% python3 -q
>>> import numpy as np
>>> np.set_printoptions(precision=3, suppress=True, linewidth=200)
>>> A2 = np.array([[0, -3, -3, -2, 0],
...     [0, -3, 1, -1, 3],
...     [-3, -2, 3, 3, 0],
...     [2, 1, 1, -2, 0],
...     [-1, 2, -2, -2, -2]])
>>> X = A2 - A2.T
>>> X
array([[ 0, -3,  0, -4,  1],
       [ 3,  0,  3, -2,  1],
       [ 0, -3,  0,  2,  2],
       [ 4,  2, -2,  0,  2],
       [-1, -1, -2, -2,  0]])
>>> # antisymmetric, zero diagonal
>>> A2 = X / np.linalg.norm(X, axis=1, keepdims=True)
>>> G = A2 @ A2.T
>>> G
array([[ 1.   ,  0.368,  0.143, -0.148,  0.682],
       [ 0.368,  1.   , -0.101,  0.315, -0.33 ],
       [ 0.143, -0.101,  1.   , -0.092, -0.077],
       [-0.148,  0.315, -0.092,  1.   , -0.12 ],
       [ 0.682, -0.33 , -0.077, -0.12 ,  1.   ]])
>>> G[2]
array([ 0.143, -0.101,  1.   , -0.092, -0.077])
>>> np.argwhere(np.triu(np.abs(G) > 0.95, 1))
array([], shape=(0, 2), dtype=int64)
>>> G.sum(axis=0)
array([2.045, 1.252, 0.873, 0.956, 1.156])
>>> G[:, 5]
Traceback (most recent call last):
  File "<python-input-12>", line 1, in <module>
    G[:, 5]
    ~^^^^^^
IndexError: index 5 is out of bounds for axis 1 with size 5
>>> np.unravel_index(np.abs(G).argmax(), G.shape)
(np.int64(0), np.int64(0))
>>> np.linalg.matrix_rank(G)
np.int64(4)
>>> G.shape
(5, 5)
>>> G.mean(axis=0)
array([0.409, 0.25 , 0.175, 0.191, 0.231])
>>> np.linalg.rank(G)
Traceback (most recent call last):
  File "<python-input-17>", line 1, in <module>
    np.linalg.rank(G)
    ^^^^^^^^^^^^^^
AttributeError: module 'numpy.linalg' has no attribute 'rank'
>>> x0 = np.array([-1, -2, 0, -5, 3])
>>> np.round(np.linalg.det(X), 3)
np.float64(-0.0)
>>> x0 @ X @ x0
np.int64(0)
>>> np.round(np.linalg.eigvals(X).real, 3) + 0
array([0., 0., 0., 0., 0.])
>>> O = np.linalg.solve(np.eye(5) - X, np.eye(5) + X)
>>> np.round(O @ O.T, 3) + 0
array([[1., 0., 0., 0., 0.],
       [0., 1., 0., 0., 0.],
       [0., 0., 1., 0., 0.],
       [0., 0., 0., 1., 0.],
       [0., 0., 0., 0., 1.]])
>>> f, g = X[4], X[1]
>>> f @ g
np.int64(-5)
>>> f @ f
np.int64(10)
>>> pr = (f @ g) / (f @ f) * f
>>> np.linalg.matrix_rank(np.outer(f, g))
np.int64(1)
>>> (g - pr) @ f
np.float64(0.0)
>>> round(float(np.linalg.norm(f + g) ** 2 + np.linalg.norm(f - g) ** 2), 3)
66.0
>>> Uu, sig, VT = np.linalg.svd(X)
>>> np.argmax(sig[:-1] / (sig[1:] + 1e-6)) + 1
np.int64(4)
>>> sig.round(3) + 0
array([5.925, 5.925, 4.11 , 4.11 , 0.   ])
>>> A2 = Uu[:, :4] @ np.diag(sig[:4]) @ VT[:4]
>>> np.linalg.matrix_rank(X, rtol=0.05)
np.int64(4)
>>> np.round(np.abs(X - A2).max(), 3)
np.float64(0.0)
>>> round(float(np.linalg.norm(X - A2, 2)), 3), round(float(sig[4]), 3)
(0.0, 0.0)
